% ipython --no-banner

In [1]: import numpy as np

In [2]: np.set_printoptions(suppress=True, linewidth=100)

In [3]: rd = lambda a: np.round(a, 1) + 0

In [4]: rng = np.random.default_rng(388)

In [5]: F = np.eye(5, dtype=int)[rng.permutation(5)] * np.array([-1, 2, 2, 0, 1])

In [6]: F
Out[6]: 
array([[-1,  0,  0,  0,  0],
       [ 0,  0,  0,  0,  0],
       [ 0,  2,  0,  0,  0],
       [ 0,  0,  2,  0,  0],
       [ 0,  0,  0,  0,  1]])

In [7]: np.poly(F)
Out[7]: array([ 1.,  0., -1.,  0.,  0.,  0.])

In [8]: rd(np.linalg.det(F[::-1]))
Out[8]: np.float64(0.0)

In [9]: rd(np.linalg.eigvals(F).sum().real)
Out[9]: np.float64(0.0)

In [10]: np.einsum("ij,ji->", F, F)
Out[10]: np.int64(2)

In [11]: rd(np.linalg.det(F))
Out[11]: np.float64(0.0)

In [12]: (F != 0).astype(int)
Out[12]: 
array([[1, 0, 0, 0, 0],
       [0, 0, 0, 0, 0],
       [0, 1, 0, 0, 0],
       [0, 0, 1, 0, 0],
       [0, 0, 0, 0, 1]])

In [13]: F @ F
Out[13]: 
array([[1, 0, 0, 0, 0],
       [0, 0, 0, 0, 0],
       [0, 0, 0, 0, 0],
       [0, 4, 0, 0, 0],
       [0, 0, 0, 0, 1]])

In [14]: rd(np.sort(np.linalg.eigvals(F).real))
Out[14]: array([-1.,  0.,  0.,  0.,  1.])

In [15]: Uu, sigma, vt = np.linalg.svd(F)

In [16]: vecs = vt[:(sigma > 1e-8).sum()]

In [17]: vec = F[4] + -2 * F[0] + rng.integers(2) * np.eye(5)[3]

In [18]: vec
Out[18]: array([2., 0., 0., 1., 1.])

In [19]: np.diag(vecs.T @ vecs)
Out[19]: array([1., 1., 1., 0., 1.])

In [20]: np.linalg.matrix_rank(np.vstack([F, vec]))
Out[20]: np.int64(5)

In [21]: np.allclose(F[:-1].T @ np.linalg.lstsq(F[:-1].T, F[-1])[0], F[-1])
Out[21]: False

In [22]: np.linalg.lstsq(F[:-1].T, F[-1])[2]
Out[22]: np.int32(3)

In [23]: rd(np.trace(np.linalg.pinv(F) @ F))
Out[23]: np.float64(4.0)

In [24]: data = np.load("arr.npy")

In [25]: data
Out[25]: 
array([[ 2.6, -3.1,  0.9, -2.8],
       [-3.8, -2.3, -2.2, -0.3],
       [-4.1,  0.1,  1.6,  2.3],
       [ 2. ,  3.3,  3. , -0.9],
       [ 3.5, -1.8, -2.8,  1.3],
       [ 4.8,  0.4, -0.8, -1.1],
       [ 3.3, -0.5,  1.3,  3.5],
       [ 2.5,  2.1, -2.8, -2.6],
       [-3.9, -1.3,  0.5, -2.8],
       [-4.5,  0.3, -0.7,  1.9],
       [-2.5,  2.9, -1.4,  2.9],
       [ 0.8,  0.7, -2.6,  4.1],
       [-1.3,  4.1, -2.5, -0.6],
       [-0.9,  1.5, -0.1, -4.7],
       [ 2.2, -3.6, -2.5, -0.8],
       [ 0.4, -4.1,  1.2, -2.7],
       [-4.4,  1.2, -2. , -0.2],
       [ 2.1, -0.2, -4.4,  1.1],
       [-1.5, -2.5,  3.5,  2.1],
       [ 1.5, -1.1,  1.9,  4.2],
       [-1. ,  4. ,  1.7,  2.3],
       [-1.2, -3.5,  2.9,  1.9]])

In [26]: dist = np.linalg.norm(data[:, None] - data[None], axis=-1)

In [27]: rd(dist[19])
Out[27]: 
array([7.4, 8.2, 6. , 6.8, 5.9, 7. , 2.1, 8.9, 9. , 7.1, 6.7, 4.9, 8.8, 9.8, 7.1, 7.6, 8.6, 7.1,
       4.2, 0. , 6. , 4.4])

In [28]: dist.shape
Out[28]: (22, 22)

In [29]: rd(np.linalg.norm(data, axis=1))
Out[29]: 
array([5. , 5. , 5. , 5. , 5. , 5. , 5. , 5. , 5. , 4.9, 5. , 5. , 5. , 5. , 5. , 5.1, 5. , 5. ,
       5. , 5. , 5. , 5.1])

In [30]: dist.mean(axis=1).argmax()
Out[30]: np.int64(3)

In [31]: (dist + 1e9 * np.eye(22)).round(6).argmin(axis=1)
Out[31]: array([15, 16,  9, 20, 17,  7, 19,  5,  1,  2,  9, 17, 10,  8,  4,  0,  9,  4, 21,  6, 10, 18])

In [32]: np.unravel_index(dist.round(6).argmax(), dist.shape)
Out[32]: (np.int64(0), np.int64(10))

In [33]: dist[19].round(6).argsort(kind="stable")[:4]
Out[33]: array([19,  6, 18, 21])
